% ipython --no-banner

In [1]: import numpy as np

In [2]: import numpy.linalg as la

In [3]: np.set_printoptions(precision=3, suppress=True, linewidth=120)

In [4]: E = np.loadtxt("test17.csv", delimiter=",")

In [5]: print(E)
[[ 3.  3.  3.  3.  3.]
 [ 3.  6.  6.  6.  6.]
 [ 3.  6.  9.  9.  9.]
 [ 3.  6.  9. 12. 12.]
 [ 3.  6.  9. 12. 15.]]

In [6]: print(la.eigvals(E))
[37.031  4.346  1.749  1.06   0.815]

In [7]: print(round(la.eigvals(E).sum().real, 3))
45.0

In [8]: O, evecs = la.qr(E[:, :3])[0], la.qr(E[:, 3:])[0]

In [9]: sv = la.svd(O.T @ evecs, compute_uv=False)

In [10]: print(sv)
[0.994 0.237]

In [11]: m1 = np.loadtxt("sample7.csv", delimiter=",")

In [12]: print(m1)
[[-1.  2. -1. -2.  0.]
 [-1. -1.  2. -3. -2.]
 [ 0.  3.  2.  3. -1.]
 [-1. -1. -1.  1.  0.]]

In [13]: Y = m1[0, 0] * m1[1:] - np.outer(m1[1:, 0], m1[0])

In [14]: print(Y)
[[ 0.  3. -3.  1.  2.]
 [ 0. -3. -2. -3.  1.]
 [ 0.  3.  0. -3.  0.]]

In [15]: print(la.matrix_rank(Y), la.matrix_rank(m1))
3 4

In [16]: print(m1[:, 0] / m1[0, 0])
[ 1.  1. -0.  1.]

In [17]: def softmax(z):
    ...:     e = np.exp(z - z.max(axis=-1, keepdims=True))
    ...:     return e / e.sum(axis=-1, keepdims=True)
    ...: 

In [18]: print(softmax(Y[0]))
[0.032 0.643 0.002 0.087 0.237]

In [19]: print(softmax(Y).sum(axis=1))
[1. 1. 1.]

In [20]: scores = Y @ Y.T / np.sqrt(5)

In [21]: print(softmax(scores).round(6).argmax(axis=1))
[0 1 2]

In [22]: print(np.round(softmax(scores + np.triu(np.full(scores.shape, -np.inf), 1)), 3) + 0)
[[1.    0.    0.   ]
 [0.    1.    0.   ]
 [0.005 0.    0.995]]

In [23]: data = np.load("run19.npy")

In [24]: print(data)
[[2 0 0]
 [0 0 0]
 [0 2 0]]

In [25]: print([round(float(x), 3) for x in la.svd(data, compute_uv=False)[:3]])
[2.0, 2.0, 0.0]

In [26]: print(la.cond(data) > 100)
True

In [27]: left, sv, Vh = la.svd(data)

In [28]: evecs = Vh[:(sv > 1e-8).sum()]

In [29]: rng = np.random.default_rng(8453)

In [30]: x0 = data[0] + -3 * data[2] + rng.integers(2) * np.eye(3)[0]

In [31]: print(x0)
[ 3. -6.  0.]

In [32]: print(evecs.T @ evecs)
[[1. 0. 0.]
 [0. 1. 0.]
 [0. 0. 0.]]

In [33]: print(np.allclose(evecs.T @ evecs @ x0, x0))
True

In [34]: print(round(float(la.norm(x0 - evecs.T @ evecs @ x0)), 3))
0.0

In [35]: left, sv, Vh = la.svd(data)

In [36]: print(np.argmax(sv[:-1] / (sv[1:] + 1e-6)) + 1)
2

In [37]: print(sv)
[2. 2. 0.]

In [38]: Y = left[:, :2] @ np.diag(sv[:2]) @ Vh[:2]

In [39]: print(la.matrix_rank(data, rtol=0.05))
2

In [40]: feats = np.loadtxt("dump.csv", delimiter=",")

In [41]: print(feats)
[[ 0.  5. -5. -3. -1.]
 [-3.  5.  5.  0. -3.]
 [-3. -1. -1.  4. -3.]
 [-3. -2. -5.  5. -3.]
 [-4. -1.  3.  1.  2.]]

In [42]: left, sv, Vh = la.svd(feats)

In [43]: print(sv)
[10.263  9.113  8.131  3.533  0.167]

In [44]: print(np.argmax(sv[:-1] / (sv[1:] + 1e-6)) + 1)
4

In [45]: Y = left[:, :4] @ np.diag(sv[:4]) @ Vh[:4]

In [46]: print(la.matrix_rank(feats, rtol=0.05))
4

In [47]: print(round(np.abs(feats - Y).max(), 3))
0.087

In [48]: O = feats.astype(float).copy()

In [49]: for j in range(5):
    ...:     O[:, j] -= O[:, :j] @ (O[:, :j].T @ O[:, j])
    ...:     O[:, j] /= la.norm(O[:, j])
    ...: 

In [50]: print(np.round(O.T @ O, 3) + 0)
[[1. 0. 0. 0. 0.]
 [0. 1. 0. 0. 0.]
 [0. 0. 1. 0. 0.]
 [0. 0. 0. 1. 0.]
 [0. 0. 0. 0. 1.]]

In [51]: w1 = np.array([[1, -2, 2, 3, 2, 0],
    ...:     [-2, 3, 0, -3, 2, -2],
    ...:     [-3, 2, 0, -3, -2, -1],
    ...:     [-1, -2, -3, 3, 0, -1],
    ...:     [0, -2, 3, -2, -2, -3]])

In [52]: b = np.array([0, 3, 6, 5, 9, 1])

In [53]: H = np.maximum(feats @ w1 + b, 0)

In [54]: print(H)
[[ 8. 16. 12.  0. 31.  2.]
 [ 0. 40.  0.  0.  9.  0.]
 [ 0.  2.  0. 20.  9.  9.]
 [11.  0.  0. 38. 15. 14.]
 [ 0.  8.  1.  0.  0.  0.]]

In [55]: print(la.matrix_rank(H))
5

In [56]: print((H > 0).mean(axis=0))
[0.4 0.8 0.4 0.4 0.8 0.6]

In [57]: C = np.array([[7, 8, 9], [6, 9, -9], [5, -4, 0], [7, 1, 9], [0, 7, 6], [-6, 6, -4]])

In [58]: print((H @ C).round(6).argmax(axis=1))
[1 1 2 2 1]

In [59]: print(np.trace(feats))
11.0

In [60]: assert feats == feats.T
ValueError: The truth value of an array with more than one element is ambiguous. Use a.any() or a.all()


In [61]: print(round(np.abs(la.eigvals(feats)).max(), 3))
7.406

In [62]: print(round(la.det(feats), 3))
-450.0

In [63]: lab = rng.permutation(5)

In [64]: print(lab)
[0 3 2 4 1]

In [65]: Y = feats[lab][:, lab]

In [66]: print(Y)
[[ 0. -3. -5. -1.  5.]
 [-3.  5. -5. -3. -2.]
 [-3.  4. -1. -3. -1.]
 [-4.  1.  3.  2. -1.]
 [-3.  0.  5. -3.  5.]]

In [67]: print(np.trace(Y))
11.0

In [68]: arr = np.load("data.npy")

In [69]: print(arr)
[[ 2.  0.  2.]
 [ 3. -3.  1.]
 [ 0.  0.  0.]]

In [70]: x0 = np.array([2, 0, 1])

In [71]: print(arr * x0)
[[ 4.  0.  2.]
 [ 6. -0.  1.]
 [ 0.  0.  0.]]

In [72]: print(arr @ x0)
[6. 7. 0.]

In [73]: Y = arr + rng.integers(-2, 3, (3, 2)) @ rng.integers(-2, 3, (2, 3))

In [74]: print(Y)
[[ 6.  2. -3.]
 [ 1. -7.  5.]
 [ 2.  4. -4.]]

In [75]: print(np.abs(Y - arr).sum(axis=1))
[11. 10. 10.]

In [76]: print(Y - arr)
[[ 4.  2. -5.]
 [-2. -4.  4.]
 [ 2.  4. -4.]]

In [77]: print(la.matrix_rank(Y - arr, tol=1e-8))
2

In [78]: print(np.round(la.svd(Y - arr, compute_uv=False), 3) + 0)
[10.544  2.414  0.   ]

In [79]: rank = la.matrix_rank(arr)

In [80]: print(rank)
2

In [81]: ns = la.svd(arr)[2][rank:].T

In [82]: print(np.allclose(arr @ ns, 0))
True

In [83]: print(np.round(arr @ ns, 3) + 0)
[[0.]
 [0.]
 [0.]]

In [84]: print(ns[:, 0] / ns[np.abs(ns[:, 0]).round(6).argmax(), 0])
[ 1.     0.667 -1.   ]

In [85]: print(ns @ ns.T)
[[ 0.409  0.273 -0.409]
 [ 0.273  0.182 -0.273]
 [-0.409 -0.273  0.409]]

In [86]: print([int(la.matrix_rank(arr[:i])) for i in range(1, len(arr) + 1)])
[1, 2, 2]

In [87]: print(round(float(la.norm(arr, 2) / la.norm(arr)), 3))
0.927

In [88]: print([round(float(x), 3) for x in la.svd(arr, compute_uv=False)[:3]])
[4.817, 1.947, 0.0]

In [89]: C = np.array([[1, 5, 2, 5]])

In [90]: M = rng.normal(size=(26, 1)) @ C + np.array([5, -2, -5, 0])

In [91]: print(M)
[[  3.681  -8.596  -7.638  -6.596]
 [  5.426   0.13   -4.148   2.13 ]
 [  4.76   -3.198  -5.479  -1.198]
 [  5.798   1.991  -3.404   3.991]
 [  5.465   0.324  -4.071   2.324]
 [  4.289  -5.555  -6.422  -3.555]
 [  2.907 -12.464  -9.186 -10.464]
 [  4.751  -3.244  -5.498  -1.244]
 [  3.231 -10.843  -8.537  -8.843]
 [  5.89    2.449  -3.22    4.449]
 [  6.604   6.021  -1.791   8.021]
 [  4.885  -2.576  -5.23   -0.576]
 [  4.448  -4.758  -6.103  -2.758]
 [  3.769  -8.154  -7.462  -6.154]
 [  5.787   1.935  -3.426   3.935]
 [  6.025   3.126  -2.949   5.126]
 [  3.619  -8.905  -7.762  -6.905]
 [  5.111  -1.446  -4.778   0.554]
 [  6.016   3.081  -2.968   5.081]
 [  5.571   0.856  -3.857   2.856]
 [  5.689   1.443  -3.623   3.443]
 [  5.549   0.745  -3.902   2.745]
 [  3.738  -8.308  -7.523  -6.308]
 [  6.462   5.309  -2.076   7.309]
 [  5.712   1.558  -3.577   3.558]
 [  4.333  -5.335  -6.334  -3.335]]

In [92]: print(la.lstsq(M[:-1].T, M[-1])[2])
2

In [93]: la.inv(M)
LinAlgError: Last 2 dimensions of the array must be square


In [94]: print(np.allclose(M[:-1].T @ la.lstsq(M[:-1].T, M[-1])[0], M[-1]))
True

In [95]: print(M @ la.pinv(M) @ M)
[[  3.681  -8.596  -7.638  -6.596]
 [  5.426   0.13   -4.148   2.13 ]
 [  4.76   -3.198  -5.479  -1.198]
 [  5.798   1.991  -3.404   3.991]
 [  5.465   0.324  -4.071   2.324]
 [  4.289  -5.555  -6.422  -3.555]
 [  2.907 -12.464  -9.186 -10.464]
 [  4.751  -3.244  -5.498  -1.244]
 [  3.231 -10.843  -8.537  -8.843]
 [  5.89    2.449  -3.22    4.449]
 [  6.604   6.021  -1.791   8.021]
 [  4.885  -2.576  -5.23   -0.576]
 [  4.448  -4.758  -6.103  -2.758]
 [  3.769  -8.154  -7.462  -6.154]
 [  5.787   1.935  -3.426   3.935]
 [  6.025   3.126  -2.949   5.126]
 [  3.619  -8.905  -7.762  -6.905]
 [  5.111  -1.446  -4.778   0.554]
 [  6.016   3.081  -2.968   5.081]
 [  5.571   0.856  -3.857   2.856]
 [  5.689   1.443  -3.623   3.443]
 [  5.549   0.745  -3.902   2.745]
 [  3.738  -8.308  -7.523  -6.308]
 [  6.462   5.309  -2.076   7.309]
 [  5.712   1.558  -3.577   3.558]
 [  4.333  -5.335  -6.334  -3.335]]
